$ python -q
>>> import numpy as np
>>> from numpy import linalg as LA
>>> np.set_printoptions(precision=4, suppress=True, linewidth=100)
>>> M = np.loadtxt("sample3.csv", delimiter=",")
>>> print(M)
[[0.4286 0.1429 0.2857 0.1429]
 [0.2857 0.2857 0.1429 0.2857]
 [0.1667 0.1667 0.5    0.1667]
 [0.3333 0.3333 0.     0.3333]]
>>> # rank 3
>>> U, sigma, Vh = LA.svd(M, full_matrices=False)
>>> print(np.round(Vh @ Vh.T, 4) + 0)
[[1. 0. 0. 0.]
 [0. 1. 0. 0.]
 [0. 0. 1. 0.]
 [0. 0. 0. 1.]]
>>> print(np.cumsum(sigma ** 2) / np.sum(sigma ** 2))
[0.8207 0.9687 1.     1.    ]
>>> print(np.abs(Vh[0]))
[0.6074 0.4607 0.4545 0.4607]
>>> print(np.round(U.T @ U, 4) + 0)
[[1. 0. 0. 0.]
 [0. 1. 0. 0.]
 [0. 0. 1. 0.]
 [0. 0. 0. 1.]]
>>> print(np.round(U.T @ M @ Vh.T, 4) + 0)
[[1.008  0.     0.     0.    ]
 [0.     0.4281 0.     0.    ]
 [0.     0.     0.1969 0.    ]
 [0.     0.     0.     0.    ]]
>>> print(U.shape, sigma.shape, Vh.shape)
(4, 4) (4,) (4, 4)
>>> print(np.round(sigma / sigma[0], 4) + 0)
[1.     0.4247 0.1953 0.    ]
>>> print(np.round(np.poly(M), 4) + 0)
[ 1.     -1.5476  0.6293 -0.0816  0.    ]
>>> print(np.round(LA.det(2 * M), 4), round(float(LA.det(M)), 4))
-0.0 -0.0
>>> print(round(float(LA.det(M.T)), 4))
0.0
>>> print(round(np.einsum("ii->", M), 4))
1.5476
>>> U, sigma, Vh = LA.svd(M)
>>> print(sigma.round(4) + 0)
[1.008  0.4281 0.1969 0.    ]
>>> M2 = U[:, :3] @ np.diag(sigma[:3]) @ Vh[:3]
>>> print(LA.matrix_rank(M, rtol=0.05))
3
>>> r0 = np.array([1, 2, 1])
>>> g = np.array([0, 1, 0, 0])
>>> A = np.outer(r0, g)
>>> print(A)
[[0 1 0 0]
 [0 2 0 0]
 [0 1 0 0]]
>>> # rows 0 and 2 are equal
>>> M2 = A / np.sqrt((A ** 2).mean(axis=1, keepdims=True))
>>> print(LA.matrix_rank(M2) == LA.matrix_rank(A))
True
>>> print(A - A.mean(axis=1, keepdims=True))
[[-0.25  0.75 -0.25 -0.25]
 [-0.5   1.5  -0.5  -0.5 ]
 [-0.25  0.75 -0.25 -0.25]]
>>> print(LA.norm(M2, axis=1))
[2. 2. 2.]
>>> print(LA.matrix_rank(A - A.mean(axis=1, keepdims=True)))
1
>>> print(round(LA.norm(A, 2) / LA.norm(A), 4))
1.0
>>> print(np.argsort(-LA.norm(A, axis=0).round(6), kind="stable")[:3])
[1 0 2]
>>> print(LA.cond(A) > 100)
True
>>> print([round(float(x), 4) for x in LA.svd(A, compute_uv=False)[:3]])
[2.4495, 0.0, 0.0]
>>> def softmax(z):
...     e = np.exp(z - z.max(axis=-1, keepdims=True))
...     return e / e.sum(axis=-1, keepdims=True)
... 
>>> print(softmax(A[0] + 4))
[0.1749 0.4754 0.1749 0.1749]
>>> att = A @ A.T / np.sqrt(4)
>>> print(softmax(att + np.triu(np.full(att.shape, -np.inf), 1)))
[[1.     0.     0.    ]
 [0.2689 0.7311 0.    ]
 [0.2741 0.4519 0.2741]]
